>>> import numpy as np
>>> np.set_printoptions(precision=2, suppress=True, linewidth=120, floatmode="fixed")
>>> feats = np.load("x.npy")
>>> print(feats)
[[-0.46 -0.22 -0.76  0.17 -0.37]
 [-0.64 -0.34  0.21 -0.59  0.29]
 [ 0.55 -0.41 -0.15 -0.60 -0.39]
 [-0.18  0.79 -0.04 -0.45 -0.36]
 [ 0.23  0.21 -0.60 -0.24  0.70]]
>>> U, sigma, VT = np.linalg.svd(feats, full_matrices=False)
>>> print(U.shape, sigma.shape, VT.shape)
(5, 5) (5,) (5, 5)
>>> print(np.round(VT @ VT.T, 2) + 0)
[[1.00 0.00 0.00 0.00 0.00]
 [0.00 1.00 0.00 0.00 0.00]
 [0.00 0.00 1.00 0.00 0.00]
 [0.00 0.00 0.00 1.00 0.00]
 [0.00 0.00 0.00 0.00 1.00]]
>>> print(round(np.sqrt((sigma ** 2).sum()), 2), round(float(np.linalg.norm(feats)), 2))
2.24 2.24
>>> u = np.array([-1, -2, -2, 3, -1])
>>> other = feats + np.outer(u, np.eye(5)[1])
>>> print(np.linalg.matrix_rank(other - feats))
1
>>> print(other)
[[-0.46 -1.22 -0.76  0.17 -0.37]
 [-0.64 -2.34  0.21 -0.59  0.29]
 [ 0.55 -2.41 -0.15 -0.60 -0.39]
 [-0.18  3.79 -0.04 -0.45 -0.36]
 [ 0.23 -0.79 -0.60 -0.24  0.70]]
>>> rng = np.random.default_rng(33)
>>> labels = rng.permutation(5)
>>> print(labels)
[0 4 1 3 2]
>>> other = feats[labels][:, labels]
>>> print(round(np.linalg.det(other), 2), round(np.linalg.det(feats[labels]), 2))
1.0 1.0
>>> print(np.diag(other))
[-0.46  0.70 -0.34 -0.45 -0.15]
>>> print(np.sort(np.abs(np.linalg.eigvals(other))))
[1.00 1.00 1.00 1.00 1.00]
>>> print(np.allclose(other, feats))
False
>>> labels = rng.permutation(5)
>>> other = feats[:, labels] * rng.choice([-1, 1], 5)
>>> print(other)
[[ 0.46 -0.17 -0.76 -0.22 -0.37]
 [ 0.64  0.59  0.21 -0.34  0.29]
 [-0.55  0.60 -0.15 -0.41 -0.39]
 [ 0.18  0.45 -0.04  0.79 -0.36]
 [-0.23  0.24 -0.60  0.21  0.70]]
>>> U, _, VT = np.linalg.svd(feats.T @ other)
>>> print(labels)
[0 3 2 1 4]
>>> X = np.loadtxt("mat.csv", delimiter=",")
>>> print(X.round(2) + 0)
[[ 0.33  0.13 -0.08 -0.13 -0.13  0.28  0.28 -0.03  0.08]
 [ 0.13  0.05 -0.03 -0.05 -0.05  0.11  0.11 -0.01  0.03]
 [-0.08 -0.03  0.02  0.03  0.03 -0.07 -0.07  0.01 -0.02]
 [-0.13 -0.05  0.03  0.05  0.05 -0.11 -0.11  0.01 -0.03]
 [-0.13 -0.05  0.03  0.05  0.05 -0.11 -0.11  0.01 -0.03]
 [ 0.28  0.11 -0.07 -0.11 -0.11  0.24  0.24 -0.02  0.07]
 [ 0.28  0.11 -0.07 -0.11 -0.11  0.24  0.24 -0.02  0.07]
 [-0.03 -0.01  0.01  0.01  0.01 -0.02 -0.02  0.00 -0.01]
 [ 0.08  0.03 -0.02 -0.03 -0.03  0.07  0.07 -0.01  0.02]]
>>> # applying it twice changes nothing
>>> print(np.linalg.matrix_rank(X, rtol=0.1))
1
>>> print(np.linalg.cond(X) > 100)
True
>>> print(np.round(np.linalg.norm(X, 2) / np.linalg.norm(X), 2))
1.0
>>> print(X.sum(axis=1))
[ 0.75  0.29 -0.17 -0.29 -0.29  0.63  0.63 -0.06  0.17]
>>> print(X.mean(axis=0))
[ 0.08  0.03 -0.02 -0.03 -0.03  0.07  0.07 -0.01  0.02]
>>> print(X.shape)
(9, 9)
>>> u = np.array([0, 1, 0, 0, 1, 2, 1, 0, 1])
>>> data = np.array([np.roll(u, i) for i in range(9)])
>>> print(data)
[[0 1 0 0 1 2 1 0 1]
 [1 0 1 0 0 1 2 1 0]
 [0 1 0 1 0 0 1 2 1]
 [1 0 1 0 1 0 0 1 2]
 [2 1 0 1 0 1 0 0 1]
 [1 2 1 0 1 0 1 0 0]
 [0 1 2 1 0 1 0 1 0]
 [0 0 1 2 1 0 1 0 1]
 [1 0 0 1 2 1 0 1 0]]
>>> print(round(np.linalg.det(data), 2))
1998.0
>>> print(np.trace(data))
0
>>> print((data - data.T) / 2)
[[ 0.00  0.00  0.00 -0.50 -0.50  0.50  0.50  0.00  0.00]
 [ 0.00  0.00  0.00  0.00 -0.50 -0.50  0.50  0.50  0.00]
 [ 0.00  0.00  0.00  0.00  0.00 -0.50 -0.50  0.50  0.50]
 [ 0.50  0.00  0.00  0.00  0.00  0.00 -0.50 -0.50  0.50]
 [ 0.50  0.50  0.00  0.00  0.00  0.00  0.00 -0.50 -0.50]
 [-0.50  0.50  0.50  0.00  0.00  0.00  0.00  0.00 -0.50]
 [-0.50 -0.50  0.50  0.50  0.00  0.00  0.00  0.00  0.00]
 [ 0.00 -0.50 -0.50  0.50  0.50  0.00  0.00  0.00  0.00]
 [ 0.00  0.00 -0.50 -0.50  0.50  0.50  0.00  0.00  0.00]]
>>> print(np.allclose(data, data.T))
False
>>> print(np.allclose(data @ data.T, data.T @ data))
True
>>> print((data + data.T) / 2)
[[0.00 1.00 0.00 0.50 1.50 1.50 0.50 0.00 1.00]
 [1.00 0.00 1.00 0.00 0.50 1.50 1.50 0.50 0.00]
 [0.00 1.00 0.00 1.00 0.00 0.50 1.50 1.50 0.50]
 [0.50 0.00 1.00 0.00 1.00 0.00 0.50 1.50 1.50]
 [1.50 0.50 0.00 1.00 0.00 1.00 0.00 0.50 1.50]
 [1.50 1.50 0.50 0.00 1.00 0.00 1.00 0.00 0.50]
 [0.50 1.50 1.50 0.50 0.00 1.00 0.00 1.00 0.00]
 [0.00 0.50 1.50 1.50 0.50 0.00 1.00 0.00 1.00]
 [1.00 0.00 0.50 1.50 1.50 0.50 0.00 1.00 0.00]]
>>> print(np.count_nonzero(data))
45
>>> np.zeros(9, 9)
Traceback (most recent call last):
  File "<python-input-44>", line 1, in <module>
    np.zeros(9, 9)
    ~~~~~~~~^^^^^^
TypeError: Cannot interpret '9' as a data type
>>> print(np.abs(data).max())
2
>>> labels = rng.permutation(9)
>>> print(labels)
[8 7 5 4 2 6 1 0 3]
>>> other = data[labels][:, labels]
>>> print(np.sort(np.abs(np.linalg.eigvals(other))))
[1.73 1.73 1.86 1.86 2.16 2.16 2.62 2.62 6.00]
>>> print(np.allclose(other, data))
False
>>> print(np.allclose(data @ data.T, data.T @ data))
True
>>> print(data @ (-1.0) ** np.arange(9))
[ 0.00  2.00 -2.00  4.00  0.00  2.00 -2.00  2.00  0.00]
>>> F = np.load("dump.npy")
>>> print(F)
[[-0.31 -0.55 -0.17 -0.57 -0.21]
 [-0.36 -0.25  0.40 -0.20  0.03]
 [ 0.70 -0.24  0.29 -0.17 -0.22]
 [ 0.20  0.18 -0.63 -0.31 -0.42]
 [-0.03 -0.18 -0.01  0.24  0.04]
 [-0.14  0.21 -0.33  0.18  0.05]
 [-0.28  0.64  0.38 -0.30 -0.40]
 [ 0.25  0.02  0.27  0.14 -0.40]
 [ 0.28  0.26  0.04 -0.56  0.64]]
>>> P = F @ np.linalg.solve(F.T @ F, F.T)
>>> print(np.linalg.matrix_rank(np.eye(9) - P))
4
>>> print(P.round(2) + 0)
[[ 0.78  0.29  0.01  0.21 -0.04 -0.13 -0.07 -0.13 -0.05]
 [ 0.29  0.40 -0.05 -0.32  0.00 -0.17  0.15 -0.03 -0.02]
 [ 0.01 -0.05  0.71  0.06 -0.03 -0.29 -0.10  0.31  0.10]
 [ 0.21 -0.32  0.06  0.74 -0.12  0.14  0.08  0.01 -0.02]
 [-0.04  0.00 -0.03 -0.12  0.09  0.01 -0.20  0.01 -0.17]
 [-0.13 -0.17 -0.29  0.14  0.01  0.21 -0.03 -0.12 -0.06]
 [-0.07  0.15 -0.10  0.08 -0.20 -0.03  0.88  0.16  0.02]
 [-0.13 -0.03  0.31  0.01  0.01 -0.12  0.16  0.32 -0.25]
 [-0.05 -0.02  0.10 -0.02 -0.17 -0.06  0.02 -0.25  0.88]]
>>> print(np.allclose(P @ P, P))
True
>>> print(np.round(np.linalg.eigvalsh(P), 2) + 0)
[0.00 0.00 0.00 0.00 1.00 1.00 1.00 1.00 1.00]
>>> print(np.trace(P))
5.0
>>> print(np.diag(P))
[0.78 0.40 0.71 0.74 0.09 0.21 0.88 0.32 0.88]
>>> print(P @ F[:, 4])
[-0.21  0.03 -0.22 -0.42  0.04  0.05 -0.40 -0.40  0.64]
>>> other = np.c_[F[:, :2] @ np.array([[8, 5], [0, 1]]), np.array([-8, 4, -6, -3, 7, -2, 7, 0, 7])]
>>> print(other)
[[-2.47 -2.09 -8.00]
 [-2.92 -2.07  4.00]
 [ 5.61  3.27 -6.00]
 [ 1.57  1.16 -3.00]
 [-0.22 -0.32  7.00]
 [-1.12 -0.49 -2.00]
 [-2.24 -0.77  7.00]
 [ 2.02  1.28  0.00]
 [ 2.24  1.67  7.00]]
>>> print(np.linalg.norm(np.linalg.qr(F)[0].T @ other, axis=0) ** 2 / ((other ** 2).sum(axis=0) + 1e-12))
[1.00 1.00 0.64]
>>> print(np.linalg.matrix_rank(np.c_[F, other]))
6
>>> print(np.round(np.linalg.norm(other - F @ np.linalg.lstsq(F, other)[0], axis=0), 2) + 0)
[0.00 0.00 9.93]
>>> print(np.linalg.matrix_rank(other))
3
>>> m1 = np.load("arr.npy")
>>> print(m1)
[[ 1  1  1 -1  0  0 -2  0]
 [ 0 -1 -1  2  1  0  2 -2]
 [-2 -1  1  2 -1  2 -2  2]
 [ 1  2  0  1  1 -1  2  1]
 [ 1 -2  1  1 -2  2 -2  0]
 [-1  0  2 -2  2  2 -1 -2]
 [-1  1  1 -2  0 -2  2 -2]
 [ 2  1  0  2 -1  2  2 -2]]
>>> labels = rng.permutation(8)
>>> print(labels)
[4 0 6 2 7 3 1 5]
>>> other = m1[labels][:, labels]
>>> print(np.trace(other))
2
>>> print(round(np.linalg.det(other), 2), round(np.linalg.det(m1[labels]), 2))
-5470.0 5470.0
